$ python3 -q
>>> import numpy as np
>>> import numpy.linalg as la
>>> np.set_printoptions(precision=2, suppress=True, linewidth=200, sign=" ")
>>> W0 = np.diag(np.array([1, -8, 3])) + -3 * np.eye(3, k=1) + -3 * np.eye(3, k=-1)
>>> W0
array([[ 1., -3.,  0.],
       [-3., -8., -3.],
       [ 0., -3.,  3.]])
>>> P = np.triu(np.array([[-3, 7, 0], [-1, 0, -1], [-3, 2, -2]]), 1) + np.eye(3)
>>> out = P @ W0 @ la.inv(P)
>>> la.matrix_rank(out)
np.int64(3)
>>> np.poly(out)
array([  1.,   4., -47.,  60.])
>>> np.trace(out), np.trace(W0)
(np.float64(-4.0), np.float64(-4.0))
>>> P @ W0 - W0 @ P
array([[-21., -63., -24.],
       [  0.,  24., -11.],
       [  0.,   0.,  -3.]])
>>> out
array([[-20.,  81.,  60.],
       [ -3.,  16.,  10.],
       [  0.,  -3.,   0.]])
>>> vals, V = la.eigh(W0)
>>> x = np.array([-2, -1, -1])
>>> V * np.abs(vals) @ V.T
array([[ 2.36,  1.78,  1.14],
       [ 1.78,  8.82,  1.02],
       [ 1.14,  1.02,  3.96]])
>>> np.abs(W0).sum(axis=1).max(), round(np.abs(vals).max(), 2)
(np.float64(14.0), np.float64(9.57))
>>> np.round(x @ W0 @ x / (x @ x), 2), round(float(vals[0]), 2), round(float(vals[-1]), 2)
(np.float64(-3.17), -9.57, 4.0)
>>> V * np.maximum(vals, 0) @ V.T
array([[ 1.68, -0.61,  0.57],
       [-0.61,  0.41, -0.99],
       [ 0.57, -0.99,  3.48]])
>>> (np.sign(V[:, -1].round(6)) == np.sign(V[0, -1].round(6))).astype(int)
array([ 1,  0,  1])
>>> Q, r_ = la.qr(W0)
>>> np.abs(np.diag(r_))
array([ 3.16,  6.16,  3.08])
>>> np.allclose(r_.T @ r_, W0.T @ W0)
True
>>> Q, V = la.qr(W0[:, :2])[0], la.qr(W0[:, 2:])[0]
>>> sigma = la.svd(Q.T @ V, compute_uv=False)
>>> (sigma > 0.9).sum()
np.int64(0)
>>> sigma
array([ 0.69])
>>> np.round(la.norm(Q @ Q.T - V @ V.T, 2), 2)
np.float64(1.0)
>>> F = np.load("sample7.npy")
>>> F
array([[-3.97, -0.85, -3.37],
       [ 4.33, -1.2 ,  5.15],
       [-5.31, -0.84,  2.44],
       [ 2.14, -1.87,  3.  ],
       [-4.26,  1.48,  0.01],
       [ 0.72, -1.23, -5.7 ],
       [-2.43, -1.09, -2.35],
       [ 9.94, -0.37, -3.27],
       [ 0.28,  1.04, -0.45],
       [-4.35, -4.37,  1.07],
       [-6.94,  0.26,  0.06],
       [-2.8 , -5.25,  3.69],
       [ 9.29,  0.71,  1.21],
       [-2.85,  0.47, -2.45]])
>>> rng = np.random.default_rng(7086)
>>> out = F + rng.integers(-2, 3, (14, 1)) @ rng.integers(-2, 3, (1, 3))
>>> out
array([[-1.97,  1.15, -1.37],
       [ 6.33,  0.8 ,  7.15],
       [-6.31, -1.84,  1.44],
       [ 4.14,  0.13,  5.  ],
       [-3.26,  2.48,  1.01],
       [ 1.72, -0.23, -4.7 ],
       [-4.43, -3.09, -4.35],
       [11.94,  1.63, -1.27],
       [ 0.28,  1.04, -0.45],
       [-3.35, -3.37,  2.07],
       [-6.94,  0.26,  0.06],
       [-3.8 , -6.25,  2.69],
       [10.29,  1.71,  2.21],
       [-3.85, -0.53, -3.45]])
>>> np.abs(out - F).sum(axis=1)
array([ 6.,  6.,  3.,  6.,  3.,  3.,  6.,  6.,  0.,  3.,  0.,  3.,  3.,  3.])
>>> np.round(la.svd(out - F, compute_uv=False), 2) + 0
array([ 9.,  0.,  0.])
